$ ipython --no-banner

In [1]: import numpy as np

In [2]: import numpy.linalg as la

In [3]: np.set_printoptions(precision=2, suppress=True, linewidth=160, floatmode="fixed")

In [4]: tidy = lambda a: np.round(a, 2) + 0

In [5]: B = np.array([[-4, 5], [-4, 5], [5, 3]])

In [6]: m1 = np.tile(B, (2, 3))

In [7]: m1
Out[7]: 
array([[-4,  5, -4,  5, -4,  5],
       [-4,  5, -4,  5, -4,  5],
       [ 5,  3,  5,  3,  5,  3],
       [-4,  5, -4,  5, -4,  5],
       [-4,  5, -4,  5, -4,  5],
       [ 5,  3,  5,  3,  5,  3]])

In [8]: # column 2 repeats column 0

In [9]: Uu, sig, VT = la.svd(m1)

In [10]: evecs = VT[:(sig > 1e-8).sum()]

In [11]: rng = np.random.default_rng(251)

In [12]: x0 = m1[5] + 3 * m1[3] + rng.integers(2) * np.eye(6)[2]

In [13]: x0
Out[13]: array([-7.00, 18.00, -7.00, 18.00, -7.00, 18.00])

In [14]: tidy(evecs.T @ evecs)
Out[14]: 
array([[0.33, 0.00, 0.33, 0.00, 0.33, 0.00],
       [0.00, 0.33, 0.00, 0.33, 0.00, 0.33],
       [0.33, 0.00, 0.33, 0.00, 0.33, 0.00],
       [0.00, 0.33, 0.00, 0.33, 0.00, 0.33],
       [0.33, 0.00, 0.33, 0.00, 0.33, 0.00],
       [0.00, 0.33, 0.00, 0.33, 0.00, 0.33]])

In [15]: tidy(np.diag(evecs.T @ evecs))
Out[15]: array([0.33, 0.33, 0.33, 0.33, 0.33, 0.33])

In [16]: np.abs(np.diag(la.qr(m1)[1])) > 1e-9
Out[16]: array([ True,  True, False, False, False, False])

In [17]: tidy(m1 @ la.pinv(m1) @ m1)
Out[17]: 
array([[-4.00,  5.00, -4.00,  5.00, -4.00,  5.00],
       [-4.00,  5.00, -4.00,  5.00, -4.00,  5.00],
       [ 5.00,  3.00,  5.00,  3.00,  5.00,  3.00],
       [-4.00,  5.00, -4.00,  5.00, -4.00,  5.00],
       [-4.00,  5.00, -4.00,  5.00, -4.00,  5.00],
       [ 5.00,  3.00,  5.00,  3.00,  5.00,  3.00]])

In [18]: B = m1 / np.sqrt((m1 ** 2).mean(axis=1, keepdims=True))

In [19]: m1 - m1.mean(axis=1, keepdims=True)
Out[19]: 
array([[-4.50,  4.50, -4.50,  4.50, -4.50,  4.50],
       [-4.50,  4.50, -4.50,  4.50, -4.50,  4.50],
       [ 1.00, -1.00,  1.00, -1.00,  1.00, -1.00],
       [-4.50,  4.50, -4.50,  4.50, -4.50,  4.50],
       [-4.50,  4.50, -4.50,  4.50, -4.50,  4.50],
       [ 1.00, -1.00,  1.00, -1.00,  1.00, -1.00]])

In [20]: la.matrix_rank(m1 - m1.mean(axis=1, keepdims=True))
Out[20]: np.int64(1)
